$ python -q
>>> import numpy as np
>>> np.set_printoptions(precision=2, suppress=True, linewidth=100, floatmode="fixed")
>>> M = np.load("case12.npy")
>>> M
array([[ 0.71,  0.00,  0.00,  0.71,  0.00,  0.00,  0.00,  0.00,  0.00],
       [ 0.00,  1.00,  0.00,  0.00,  0.00,  0.00,  0.00,  0.00,  0.00],
       [ 0.00,  0.00,  1.00,  0.00,  0.00,  0.00,  0.00,  0.00,  0.00],
       [-0.71,  0.00,  0.00,  0.71,  0.00,  0.00,  0.00,  0.00,  0.00],
       [ 0.00,  0.00,  0.00,  0.00,  1.00,  0.00,  0.00,  0.00,  0.00],
       [ 0.00,  0.00,  0.00,  0.00,  0.00,  1.00,  0.00,  0.00,  0.00],
       [ 0.00,  0.00,  0.00,  0.00,  0.00,  0.00,  1.00,  0.00,  0.00],
       [ 0.00,  0.00,  0.00,  0.00,  0.00,  0.00,  0.00,  1.00,  0.00],
       [ 0.00,  0.00,  0.00,  0.00,  0.00,  0.00,  0.00,  0.00,  1.00]])
>>> np.allclose(M @ M.T, M.T @ M)
True
>>> (M + M.T) / 2
array([[0.71, 0.00, 0.00, 0.00, 0.00, 0.00, 0.00, 0.00, 0.00],
       [0.00, 1.00, 0.00, 0.00, 0.00, 0.00, 0.00, 0.00, 0.00],
       [0.00, 0.00, 1.00, 0.00, 0.00, 0.00, 0.00, 0.00, 0.00],
       [0.00, 0.00, 0.00, 0.71, 0.00, 0.00, 0.00, 0.00, 0.00],
       [0.00, 0.00, 0.00, 0.00, 1.00, 0.00, 0.00, 0.00, 0.00],
       [0.00, 0.00, 0.00, 0.00, 0.00, 1.00, 0.00, 0.00, 0.00],
       [0.00, 0.00, 0.00, 0.00, 0.00, 0.00, 1.00, 0.00, 0.00],
       [0.00, 0.00, 0.00, 0.00, 0.00, 0.00, 0.00, 1.00, 0.00],
       [0.00, 0.00, 0.00, 0.00, 0.00, 0.00, 0.00, 0.00, 1.00]])
>>> round(float(np.linalg.det(M)), 2)
1.0
>>> np.allclose(M, M.T)
False
>>> vec = np.array([0, 2, 2, 1, 1, 0, 0, 0, 2])
>>> target = M @ vec
>>> beta, lr = np.zeros(9), 1 / np.linalg.norm(M, 2) ** 2
>>> for i in range(15):
...     beta -= lr * M.T @ (M @ beta - target)
...     if i % 5 == 0: print(i, round(np.linalg.norm(M @ beta - target), 2))
... 
0 0.0
5 0.0
10 0.0
>>> np.round(np.linalg.cond(M), 2)
np.float64(1.0)
>>> np.sort(np.linalg.eigvals(M).real)
array([0.71, 0.71, 1.00, 1.00, 1.00, 1.00, 1.00, 1.00, 1.00])
>>> print((M != 0).astype(int))
[[1 0 0 1 0 0 0 0 0]
 [0 1 0 0 0 0 0 0 0]
 [0 0 1 0 0 0 0 0 0]
 [1 0 0 1 0 0 0 0 0]
 [0 0 0 0 1 0 0 0 0]
 [0 0 0 0 0 1 0 0 0]
 [0 0 0 0 0 0 1 0 0]
 [0 0 0 0 0 0 0 1 0]
 [0 0 0 0 0 0 0 0 1]]
>>> def softmax(z):
...     e = np.exp(z - z.max(axis=-1, keepdims=True))
...     return e / e.sum(axis=-1, keepdims=True)
... 
>>> np.round(softmax(10 * M[7]), 2) + 0
array([0.00, 0.00, 0.00, 0.00, 0.00, 0.00, 0.00, 1.00, 0.00])
>>> softmax(M[7])
array([0.09, 0.09, 0.09, 0.09, 0.09, 0.09, 0.09, 0.25, 0.09])
>>> S = M @ M.T / np.sqrt(9)
>>> softmax(S)
array([[0.15, 0.11, 0.11, 0.11, 0.11, 0.11, 0.11, 0.11, 0.11],
       [0.11, 0.15, 0.11, 0.11, 0.11, 0.11, 0.11, 0.11, 0.11],
       [0.11, 0.11, 0.15, 0.11, 0.11, 0.11, 0.11, 0.11, 0.11],
       [0.11, 0.11, 0.11, 0.15, 0.11, 0.11, 0.11, 0.11, 0.11],
       [0.11, 0.11, 0.11, 0.11, 0.15, 0.11, 0.11, 0.11, 0.11],
       [0.11, 0.11, 0.11, 0.11, 0.11, 0.15, 0.11, 0.11, 0.11],
       [0.11, 0.11, 0.11, 0.11, 0.11, 0.11, 0.15, 0.11, 0.11],
       [0.11, 0.11, 0.11, 0.11, 0.11, 0.11, 0.11, 0.15, 0.11],
       [0.11, 0.11, 0.11, 0.11, 0.11, 0.11, 0.11, 0.11, 0.15]])
>>> rng = np.random.default_rng(81085)
>>> lab = rng.permutation(9)
>>> lab
array([1, 5, 3, 7, 4, 6, 2, 8, 0])
>>> out = M[lab][:, lab]
>>> out
array([[ 1.00,  0.00,  0.00,  0.00,  0.00,  0.00,  0.00,  0.00,  0.00],
       [ 0.00,  1.00,  0.00,  0.00,  0.00,  0.00,  0.00,  0.00,  0.00],
       [ 0.00,  0.00,  0.71,  0.00,  0.00,  0.00,  0.00,  0.00, -0.71],
       [ 0.00,  0.00,  0.00,  1.00,  0.00,  0.00,  0.00,  0.00,  0.00],
       [ 0.00,  0.00,  0.00,  0.00,  1.00,  0.00,  0.00,  0.00,  0.00],
       [ 0.00,  0.00,  0.00,  0.00,  0.00,  1.00,  0.00,  0.00,  0.00],
       [ 0.00,  0.00,  0.00,  0.00,  0.00,  0.00,  1.00,  0.00,  0.00],
       [ 0.00,  0.00,  0.00,  0.00,  0.00,  0.00,  0.00,  1.00,  0.00],
       [ 0.00,  0.00,  0.71,  0.00,  0.00,  0.00,  0.00,  0.00,  0.71]])
>>> np.allclose(out, M)
False
>>> round(float(np.linalg.det(out)), 2), round(float(np.linalg.det(M[lab])), 2)
(1.0, -1.0)
>>> feats = np.abs(np.array([[-5, -3, -4, -5, -1, -2, 0, 5, 4],
...     [0, -4, -1, 4, -3, 2, 1, -1, -5],
...     [3, 5, 0, 0, 4, 3, -2, -3, 2],
...     [5, -4, -3, -3, -2, -4, -2, -1, -5],
...     [2, -3, 5, -2, 3, 3, 5, -5, -3],
...     [3, -2, 0, 4, 5, 1, -2, 3, -3],
...     [1, -2, -1, 0, 3, 3, -3, 5, 1],
...     [-5, -5, -3, -3, 1, 3, -2, 4, -3],
...     [-5, 0, 0, -4, 0, -3, 2, 1, -5]])) + np.eye(9)
>>> feats = feats / feats.sum(axis=1, keepdims=True)
>>> feats
array([[0.20, 0.10, 0.13, 0.17, 0.03, 0.07, 0.00, 0.17, 0.13],
       [0.00, 0.23, 0.05, 0.18, 0.14, 0.09, 0.05, 0.05, 0.23],
       [0.13, 0.22, 0.04, 0.00, 0.17, 0.13, 0.09, 0.13, 0.09],
       [0.17, 0.13, 0.10, 0.13, 0.07, 0.13, 0.07, 0.03, 0.17],
       [0.06, 0.09, 0.16, 0.06, 0.12, 0.09, 0.16, 0.16, 0.09],
       [0.12, 0.08, 0.00, 0.17, 0.21, 0.08, 0.08, 0.12, 0.12],
       [0.05, 0.10, 0.05, 0.00, 0.15, 0.15, 0.20, 0.25, 0.05],
       [0.17, 0.17, 0.10, 0.10, 0.03, 0.10, 0.07, 0.17, 0.10],
       [0.24, 0.00, 0.00, 0.19, 0.00, 0.14, 0.10, 0.05, 0.29]])
>>> np.allclose(feats @ feats.T, feats.T @ feats)
False
>>> print(np.allclose(feats, feats.T))
False
>>> np.sort(np.abs(np.linalg.eigvals(feats)))
array([0.04, 0.07, 0.07, 0.14, 0.14, 0.22, 0.22, 0.29, 1.00])
>>> vec = np.array([3, 0, -1, -2, 1, 3, -1, -3, -3])
>>> target = feats @ vec
>>> beta, lr = np.zeros(9), 1 / np.linalg.norm(feats, 2) ** 2
>>> for i in range(25):
...     beta -= lr * feats.T @ (feats @ beta - target)
...     if i % 5 == 0: print(i, round(np.linalg.norm(feats @ beta - target), 2))
... 
0 0.83
5 0.74
10 0.66
15 0.6
20 0.54
>>> round(float(np.linalg.cond(feats)), 2)
42.53
>>> beta
array([ 1.21, -0.15, -0.84, -1.54, -0.08,  0.28, -0.35, -0.91, -1.04])
>>> u = np.array([2, 0])
>>> np.convolve(feats[3], u)
array([0.33, 0.27, 0.20, 0.27, 0.13, 0.27, 0.13, 0.07, 0.33, 0.00])
>>> feats @ np.ones(9)
array([1.00, 1.00, 1.00, 1.00, 1.00, 1.00, 1.00, 1.00, 1.00])
>>> feats.sum(axis=1)
array([1.00, 1.00, 1.00, 1.00, 1.00, 1.00, 1.00, 1.00, 1.00])
>>> print(np.linalg.matrix_power(feats, 100))
[[0.14 0.12 0.07 0.13 0.09 0.11 0.08 0.12 0.15]
 [0.14 0.12 0.07 0.13 0.09 0.11 0.08 0.12 0.15]
 [0.14 0.12 0.07 0.13 0.09 0.11 0.08 0.12 0.15]
 [0.14 0.12 0.07 0.13 0.09 0.11 0.08 0.12 0.15]
 [0.14 0.12 0.07 0.13 0.09 0.11 0.08 0.12 0.15]
 [0.14 0.12 0.07 0.13 0.09 0.11 0.08 0.12 0.15]
 [0.14 0.12 0.07 0.13 0.09 0.11 0.08 0.12 0.15]
 [0.14 0.12 0.07 0.13 0.09 0.11 0.08 0.12 0.15]
 [0.14 0.12 0.07 0.13 0.09 0.11 0.08 0.12 0.15]]
>>> pr = np.eye(9)[3]
>>> for _ in range(7):
...     pr = pr @ feats
...     print(pr.round(2))
... 
[0.17 0.13 0.10 0.13 0.07 0.13 0.07 0.03 0.17]
[0.14 0.12 0.06 0.13 0.10 0.11 0.08 0.11 0.16]
[0.14 0.12 0.07 0.13 0.09 0.11 0.08 0.11 0.16]
[0.14 0.12 0.07 0.13 0.09 0.11 0.08 0.12 0.15]
[0.14 0.12 0.07 0.13 0.09 0.11 0.08 0.12 0.15]
[0.14 0.12 0.07 0.13 0.09 0.11 0.08 0.12 0.15]
[0.14 0.12 0.07 0.13 0.09 0.11 0.08 0.12 0.15]
>>> F = np.arange(56).reshape(7, 8) + 2
>>> F
array([[ 2,  3,  4,  5,  6,  7,  8,  9],
       [10, 11, 12, 13, 14, 15, 16, 17],
       [18, 19, 20, 21, 22, 23, 24, 25],
       [26, 27, 28, 29, 30, 31, 32, 33],
       [34, 35, 36, 37, 38, 39, 40, 41],
       [42, 43, 44, 45, 46, 47, 48, 49],
       [50, 51, 52, 53, 54, 55, 56, 57]])
>>> np.linalg.cond(F) > 100
np.True_
>>> T = np.stack([F, -2 * F, F[::-1]])
>>> print((T @ F.T).shape)
(3, 7, 7)
>>> print(T.sum(axis=0))
[[ 48  48  48  48  48  48  48  48]
 [ 32  32  32  32  32  32  32  32]
 [ 16  16  16  16  16  16  16  16]
 [  0   0   0   0   0   0   0   0]
 [-16 -16 -16 -16 -16 -16 -16 -16]
 [-32 -32 -32 -32 -32 -32 -32 -32]
 [-48 -48 -48 -48 -48 -48 -48 -48]]
>>> np.linalg.matrix_rank(T)
array([2, 2, 2])
>>> np.einsum("bij,cij->bc", T, T)
array([[  63364, -126728,   34692],
       [-126728,  253456,  -69384],
       [  34692,  -69384,   63364]])
>>> K = np.load("a.npy")
>>> K
array([[0.00, 0.00, 0.00, 0.00, 1.00, 2.00, 2.00, 1.00, 1.00, 2.00, 1.00],
       [0.00, 0.00, 0.00, 0.00, 2.00, 1.00, 1.00, 1.00, 2.00, 0.00, 0.00],
       [0.00, 0.00, 0.00, 1.00, 2.00, 2.00, 2.00, 2.00, 2.00, 0.00, 2.00],
       [0.00, 0.00, 1.00, 0.00, 0.00, 0.00, 0.00, 0.00, 0.00, 0.00, 0.00],
       [1.00, 2.00, 2.00, 0.00, 0.00, 0.00, 0.00, 0.00, 0.00, 0.00, 0.00],
       [2.00, 1.00, 2.00, 0.00, 0.00, 0.00, 0.00, 0.00, 0.00, 0.00, 0.00],
       [2.00, 1.00, 2.00, 0.00, 0.00, 0.00, 0.00, 0.00, 0.00, 0.00, 0.00],
       [1.00, 1.00, 2.00, 0.00, 0.00, 0.00, 0.00, 0.00, 0.00, 0.00, 0.00],
       [1.00, 2.00, 2.00, 0.00, 0.00, 0.00, 0.00, 0.00, 0.00, 0.00, 0.00],
       [2.00, 0.00, 0.00, 0.00, 0.00, 0.00, 0.00, 0.00, 0.00, 0.00, 0.00],
       [1.00, 0.00, 2.00, 0.00, 0.00, 0.00, 0.00, 0.00, 0.00, 0.00, 0.00]])
>>> u = np.array([1, -2])
>>> np.convolve(F[5], u)
array([ 42, -41, -42, -43, -44, -45, -46, -47, -98])
>>> np.polyval(u, F[5])
array([40, 41, 42, 43, 44, 45, 46, 47])
>>> np.array([np.convolve(row, u, "same") for row in F])
array([[  2,  -1,  -2,  -3,  -4,  -5,  -6,  -7],
       [ 10,  -9, -10, -11, -12, -13, -14, -15],
       [ 18, -17, -18, -19, -20, -21, -22, -23],
       [ 26, -25, -26, -27, -28, -29, -30, -31],
       [ 34, -33, -34, -35, -36, -37, -38, -39],
       [ 42, -41, -42, -43, -44, -45, -46, -47],
       [ 50, -49, -50, -51, -52, -53, -54, -55]])
>>> lab = rng.permutation(11)
>>> lab
array([ 0,  6,  5,  4,  2,  9,  8, 10,  7,  3,  1])
>>> out = K[lab][:, lab]
>>> np.diag(out)
array([0.00, 0.00, 0.00, 0.00, 0.00, 0.00, 0.00, 0.00, 0.00, 0.00, 0.00])
>>> print(np.allclose(out, K))
False
>>> np.round(np.linalg.det(out), 2), round(float(np.linalg.det(K[lab])), 2)
(np.float64(0.0), 0.0)
>>> round(np.linalg.norm(K, 2) / np.linalg.norm(K), 2)
np.float64(0.66)
>>> [round(float(x), 2) for x in np.linalg.svd(K, compute_uv=False)[:3]]
[6.72, 6.72, 2.16]
>>> np.linalg.matrix_rank(K, rtol=0.1)
np.int64(6)
>>> W0 = np.cumsum(np.array([[-2, 4, 1, -2, -2, -3, -1, -4, -2, 3, 2],
...     [5, -1, 2, 3, 1, 1, -3, -4, -3, 2, 3],
...     [2, 4, 3, -4, 1, 1, -3, 1, 3, -2, 5],
...     [-5, -4, 3, 3, 3, 3, -4, 5, 1, 4, 3],
...     [-2, 5, -3, 3, -5, 1, -1, -1, 5, 0, 5],
...     [1, -5, -1, -5, -3, 2, 3, 5, -2, 5, 4],
...     [-4, -4, 2, -4, -2, 5, -5, 1, 3, -2, 2],
...     [-3, 3, -5, 1, -2, -4, -3, 1, 1, 4, 4],
...     [1, -4, 5, -4, 1, -2, -3, 1, 1, 5, 1],
...     [1, 4, -5, 5, -2, 1, -5, 0, 5, 2, -4],
...     [1, -5, -3, 2, 3, 2, 2, -2, -1, -5, 1],
...     [3, 2, 4, -4, -3, 1, -5, 3, 0, 3, -2],
...     [-2, -3, 5, 4, -1, 3, 0, -4, 0, 3, 4]]), axis=0)
>>> W0
array([[ -2,   4,   1,  -2,  -2,  -3,  -1,  -4,  -2,   3,   2],
       [  3,   3,   3,   1,  -1,  -2,  -4,  -8,  -5,   5,   5],
       [  5,   7,   6,  -3,   0,  -1,  -7,  -7,  -2,   3,  10],
       [  0,   3,   9,   0,   3,   2, -11,  -2,  -1,   7,  13],
       [ -2,   8,   6,   3,  -2,   3, -12,  -3,   4,   7,  18],
       [ -1,   3,   5,  -2,  -5,   5,  -9,   2,   2,  12,  22],
       [ -5,  -1,   7,  -6,  -7,  10, -14,   3,   5,  10,  24],
       [ -8,   2,   2,  -5,  -9,   6, -17,   4,   6,  14,  28],
       [ -7,  -2,   7,  -9,  -8,   4, -20,   5,   7,  19,  29],
       [ -6,   2,   2,  -4, -10,   5, -25,   5,  12,  21,  25],
       [ -5,  -3,  -1,  -2,  -7,   7, -23,   3,  11,  16,  26],
       [ -2,  -1,   3,  -6, -10,   8, -28,   6,  11,  19,  24],
       [ -4,  -4,   8,  -2, -11,  11, -28,   2,  11,  22,  28]])
>>> out = np.c_[W0[:, :8] @ np.array([[0, 0, 2, 2, 1, 0, -2, 1],
...     [-2, -1, 1, 2, 1, -1, 2, 0],
...     [-1, 1, -1, -2, 2, 0, 1, 1],
...     [-2, 0, 0, -1, -2, -1, 0, -1],
...     [-2, 0, -2, -2, 1, -2, -1, 2],
...     [2, 0, 0, 0, 1, 2, 2, 2],
...     [-1, -1, 0, -2, 1, -1, -2, -2],
...     [-2, -1, 0, 2, -2, -2, 1, -1]]), np.array([2, 4, 4, 3, 2, 4, 5, 3, 1, 0, 2, 2, 2])]
>>> out
array([[  2,   2,   3,   2,  10,   5,   7,  -3,   2],
       [  7,  12,   8,  -1,  19,  14,   0,  15,   4],
       [  5,  13,  11,  15,  36,  15,  15,  33,   4],
       [ -2,  19, -12,   0,  19,  10,  36,  43,   3],
       [  0,  13,   2,  19,   7,  17,  55,  30,   2],
       [ 18,   9,   6,  28,   3,  24,  48,  22,   4],
       [ 49,  19,  -4,  28,   3,  49,  73,  39,   5],
       [ 43,  13,   2,  49, -20,  42,  81,  23,   3],
       [ 49,  24,  -7,  43, -11,  45,  78,  36,   1],
       [ 47,  20,   8,  72, -32,  47,  93,  35,   0],
       [ 56,  22,   2,  54, -35,  50,  73,  39,   2],
       [ 63,  26,  12,  82, -27,  59,  93,  53,   2],
       [ 72,  38,   2,  52, -20,  74,  99,  60,   2]])
>>> np.round(np.linalg.norm(out - W0 @ np.linalg.lstsq(W0, out)[0], axis=0), 2) + 0
array([0.00, 0.00, 0.00, 0.00, 0.00, 0.00, 0.00, 0.00, 0.76])
>>> print(np.linalg.matrix_rank(np.c_[W0, out]))
12
